% ipython --no-banner

In [1]: import numpy as np

In [2]: np.set_printoptions(precision=3, suppress=True, linewidth=140, sign=" ")

In [3]: def rnd(a):
   ...:     return np.round(a, 3) + 0
   ...: 

In [4]: M = np.loadtxt("arr.csv", delimiter=",")

In [5]: rnd(M)
Out[5]: 
array([[ 1.   ,  0.   ,  0.   ,  0.   ,  0.   ,  0.   ,  0.   ,  0.   ,  0.   ],
       [ 0.   ,  0.707,  0.   ,  0.   ,  0.   ,  0.   ,  0.   ,  0.   , -0.707],
       [ 0.   ,  0.   ,  1.   ,  0.   ,  0.   ,  0.   ,  0.   ,  0.   ,  0.   ],
       [ 0.   ,  0.   ,  0.   ,  1.   ,  0.   ,  0.   ,  0.   ,  0.   ,  0.   ],
       [ 0.   ,  0.   ,  0.   ,  0.   ,  1.   ,  0.   ,  0.   ,  0.   ,  0.   ],
       [ 0.   ,  0.   ,  0.   ,  0.   ,  0.   ,  1.   ,  0.   ,  0.   ,  0.   ],
       [ 0.   ,  0.   ,  0.   ,  0.   ,  0.   ,  0.   ,  1.   ,  0.   ,  0.   ],
       [ 0.   ,  0.   ,  0.   ,  0.   ,  0.   ,  0.   ,  0.   ,  1.   ,  0.   ],
       [ 0.   ,  0.707,  0.   ,  0.   ,  0.   ,  0.   ,  0.   ,  0.   ,  0.707]])

In [6]: q, Rm = np.linalg.qr(M)

In [7]: np.allclose(Rm.T @ Rm, M.T @ M)
Out[7]: True

In [8]: q.shape, Rm.shape
Out[8]: ((9, 9), (9, 9))

In [9]: np.trace(q @ q.T)
Out[9]: np.float64(9.0)

In [10]: W0 = np.array([[2, -1, -2, 4, 5, -5, -7, 6, -5],
    ...:     [-6, 1, 2, -3, -7, 6, -1, 4, 6],
    ...:     [20, -4, -8, 13, 26, -23, -4, -6, -23]])

In [11]: theta = np.radians(72)

In [12]: Rm = np.eye(9)

In [13]: Rm[2, 2] = Rm[8, 8] = np.cos(theta)

In [14]: Rm[2, 8], Rm[8, 2] = -np.sin(theta), np.sin(theta)

In [15]: rnd(Rm)
Out[15]: 
array([[ 1.   ,  0.   ,  0.   ,  0.   ,  0.   ,  0.   ,  0.   ,  0.   ,  0.   ],
       [ 0.   ,  1.   ,  0.   ,  0.   ,  0.   ,  0.   ,  0.   ,  0.   ,  0.   ],
       [ 0.   ,  0.   ,  0.309,  0.   ,  0.   ,  0.   ,  0.   ,  0.   , -0.951],
       [ 0.   ,  0.   ,  0.   ,  1.   ,  0.   ,  0.   ,  0.   ,  0.   ,  0.   ],
       [ 0.   ,  0.   ,  0.   ,  0.   ,  1.   ,  0.   ,  0.   ,  0.   ,  0.   ],
       [ 0.   ,  0.   ,  0.   ,  0.   ,  0.   ,  1.   ,  0.   ,  0.   ,  0.   ],
       [ 0.   ,  0.   ,  0.   ,  0.   ,  0.   ,  0.   ,  1.   ,  0.   ,  0.   ],
       [ 0.   ,  0.   ,  0.   ,  0.   ,  0.   ,  0.   ,  0.   ,  1.   ,  0.   ],
       [ 0.   ,  0.   ,  0.951,  0.   ,  0.   ,  0.   ,  0.   ,  0.   ,  0.309]])

In [16]: Y = W0 @ Rm.T

In [17]: rnd(np.linalg.svd(W0, compute_uv=False)), rnd(np.linalg.svd(Y, compute_uv=False))
Out[17]: (array([ 51.977,  10.315,   0.   ]), array([ 51.977,  10.315,   0.   ]))

In [18]: np.allclose(W0 @ W0.T, Y @ Y.T)
Out[18]: True

In [19]: (Rm != 0).astype(int)
Out[19]: 
array([[ 1,  0,  0,  0,  0,  0,  0,  0,  0],
       [ 0,  1,  0,  0,  0,  0,  0,  0,  0],
       [ 0,  0,  1,  0,  0,  0,  0,  0,  1],
       [ 0,  0,  0,  1,  0,  0,  0,  0,  0],
       [ 0,  0,  0,  0,  1,  0,  0,  0,  0],
       [ 0,  0,  0,  0,  0,  1,  0,  0,  0],
       [ 0,  0,  0,  0,  0,  0,  1,  0,  0],
       [ 0,  0,  0,  0,  0,  0,  0,  1,  0],
       [ 0,  0,  1,  0,  0,  0,  0,  0,  1]])

In [20]: rnd(np.sort(np.linalg.eigvals(Rm).real))
Out[20]: array([ 0.309,  0.309,  1.   ,  1.   ,  1.   ,  1.   ,  1.   ,  1.   ,  1.   ])

In [21]: rnd(Rm @ Rm)
Out[21]: 
array([[ 1.   ,  0.   ,  0.   ,  0.   ,  0.   ,  0.   ,  0.   ,  0.   ,  0.   ],
       [ 0.   ,  1.   ,  0.   ,  0.   ,  0.   ,  0.   ,  0.   ,  0.   ,  0.   ],
       [ 0.   ,  0.   , -0.809,  0.   ,  0.   ,  0.   ,  0.   ,  0.   , -0.588],
       [ 0.   ,  0.   ,  0.   ,  1.   ,  0.   ,  0.   ,  0.   ,  0.   ,  0.   ],
       [ 0.   ,  0.   ,  0.   ,  0.   ,  1.   ,  0.   ,  0.   ,  0.   ,  0.   ],
       [ 0.   ,  0.   ,  0.   ,  0.   ,  0.   ,  1.   ,  0.   ,  0.   ,  0.   ],
       [ 0.   ,  0.   ,  0.   ,  0.   ,  0.   ,  0.   ,  1.   ,  0.   ,  0.   ],
       [ 0.   ,  0.   ,  0.   ,  0.   ,  0.   ,  0.   ,  0.   ,  1.   ,  0.   ],
       [ 0.   ,  0.   ,  0.588,  0.   ,  0.   ,  0.   ,  0.   ,  0.   , -0.809]])

In [22]: rnd(np.linalg.det(Rm))
Out[22]: np.float64(1.0)

In [23]: rank = np.linalg.matrix_rank(W0)

In [24]: rank
Out[24]: np.int64(2)

In [25]: ns = np.linalg.svd(W0)[2][rank:].T

In [26]: np.allclose(W0 @ ns, 0)
Out[26]: True

In [27]: ns.shape
Out[27]: (9, 7)

In [28]: [int(np.linalg.matrix_rank(np.delete(W0, i, axis=0))) for i in range(3)]
Out[28]: [2, 2, 2]

In [29]: [int(np.linalg.matrix_rank(W0[:i])) for i in range(1, len(W0) + 1)]
Out[29]: [1, 2, 2]

In [30]: np.linalg.matrix_rank(W0.T @ W0), np.linalg.matrix_rank(W0 @ W0.T)
Out[30]: (np.int64(2), np.int64(2))

In [31]: Y = W0[0, 0] * W0[1:] - np.outer(W0[1:, 0], W0[0])

In [32]: Y
Out[32]: 
array([[   0,   -4,   -8,   18,   16,  -18,  -44,   44,  -18],
       [   0,   12,   24,  -54,  -48,   54,  132, -132,   54]])

In [33]: np.linalg.matrix_rank(Y), np.linalg.matrix_rank(W0)
Out[33]: (np.int64(1), np.int64(2))

In [34]: W0[:, 0] / W0[0, 0]
Out[34]: array([ 1., -3., 10.])

In [35]: rnd(np.linalg.norm(W0, 2) / np.linalg.norm(W0))
Out[35]: np.float64(0.981)

In [36]: np.linalg.matrix_rank(W0, rtol=0.1)
Out[36]: np.int64(2)

In [37]: np.linalg.cond(W0) > 100
Out[37]: np.True_

In [38]: rng = np.random.default_rng(76)

In [39]: lab = rng.integers(0, 3, 4)

In [40]: m1 = (lab[:, None] == lab) * 4 + np.eye(4)

In [41]: m1
Out[41]: 
array([[ 5.,  0.,  4.,  0.],
       [ 0.,  5.,  0.,  4.],
       [ 4.,  0.,  5.,  0.],
       [ 0.,  4.,  0.,  5.]])

In [42]: (m1 - m1.T) / 2
Out[42]: 
array([[ 0.,  0.,  0.,  0.],
       [ 0.,  0.,  0.,  0.],
       [ 0.,  0.,  0.,  0.],
       [ 0.,  0.,  0.,  0.]])

In [43]: rnd(np.linalg.matrix_power(m1, 4))
Out[43]: 
array([[ 3281.,     0.,  3280.,     0.],
       [    0.,  3281.,     0.,  3280.],
       [ 3280.,     0.,  3281.,     0.],
       [    0.,  3280.,     0.,  3281.]])

In [44]: np.trace(m1)
Out[44]: np.float64(20.0)

In [45]: np.allclose(m1 @ m1.T, m1.T @ m1)
Out[45]: True

In [46]: rnd(np.linalg.det(m1))
Out[46]: np.float64(81.0)

In [47]: x = np.array([-2, 2, -1, 2])

In [48]: m1 @ (2 * x)
Out[48]: array([-28.,  36., -26.,  36.])

In [49]: m1 @ np.ones(4)
Out[49]: array([ 9.,  9.,  9.,  9.])

In [50]: m1 @ np.eye(4)[1]
Out[50]: array([ 0.,  5.,  0.,  4.])

In [51]: m1 * x
Out[51]: 
array([[-10.,   0.,  -4.,   0.],
       [ -0.,  10.,  -0.,   8.],
       [ -8.,   0.,  -5.,   0.],
       [ -0.,   8.,  -0.,  10.]])

In [52]: (m1 * x).sum(axis=1)
Out[52]: array([-14.,  18., -13.,  18.])

In [53]: Lm = np.linalg.cholesky(m1)

In [54]: rnd(Lm)
Out[54]: 
array([[ 2.236,  0.   ,  0.   ,  0.   ],
       [ 0.   ,  2.236,  0.   ,  0.   ],
       [ 1.789,  0.   ,  1.342,  0.   ],
       [ 0.   ,  1.789,  0.   ,  1.342]])

In [55]: np.linalg.eigvalsh(m1).min() > 0
Out[55]: np.True_

In [56]: rnd(np.diag(Lm) ** 2)
Out[56]: array([ 5. ,  5. ,  1.8,  1.8])

In [57]: np.flatnonzero(np.linalg.matrix_power((M != 0) + (M.T != 0) + np.eye(9), 9)[0])
Out[57]: array([ 0])

In [58]: rnd(M @ M)
Out[58]: 
array([[ 1.,  0.,  0.,  0.,  0.,  0.,  0.,  0.,  0.],
       [ 0.,  0.,  0.,  0.,  0.,  0.,  0.,  0., -1.],
       [ 0.,  0.,  1.,  0.,  0.,  0.,  0.,  0.,  0.],
       [ 0.,  0.,  0.,  1.,  0.,  0.,  0.,  0.,  0.],
       [ 0.,  0.,  0.,  0.,  1.,  0.,  0.,  0.,  0.],
       [ 0.,  0.,  0.,  0.,  0.,  1.,  0.,  0.,  0.],
       [ 0.,  0.,  0.,  0.,  0.,  0.,  1.,  0.,  0.],
       [ 0.,  0.,  0.,  0.,  0.,  0.,  0.,  1.,  0.],
       [ 0.,  1.,  0.,  0.,  0.,  0.,  0.,  0.,  0.]])

In [59]: x = np.ones(4)

In [60]: for _ in range(5):
    ...:     x = m1 @ x
    ...:     x /= np.linalg.norm(x)
    ...:     print(round(x @ m1 @ x, 3))
    ...: 
9.0
9.0
9.0
9.0
9.0

In [61]: rnd(np.linalg.eigvalsh(m1)[-1])
Out[61]: np.float64(9.0)

In [62]: x
Out[62]: array([ 0.5,  0.5,  0.5,  0.5])

In [63]: cent = np.sign(np.array([[2, 3, 3, 5], [1, 0, 0, 5], [3, 4, 0, 3], [0, 2, 3, 4]]))

In [64]: Y = (np.tril(cent, -1) + np.eye(4)) @ (np.triu(cent, 1) + np.eye(4))

In [65]: vals = np.array([1, 0, -1, 0])

In [66]: feats = np.rint(Y * vals @ np.linalg.inv(Y)) + 0

In [67]: feats
Out[67]: 
array([[ 4.,  1., -4.,  2.],
       [ 4.,  1., -4.,  2.],
       [ 5.,  2., -6.,  3.],
       [ 1.,  1., -2.,  1.]])

In [68]: [round(float(x), 3) for x in np.linalg.svd(feats, compute_uv=False)[:3]]
Out[68]: [12.405, 1.051, 0.0]

In [69]: np.linalg.matrix_rank(feats, rtol=0.1)
Out[69]: np.int64(1)
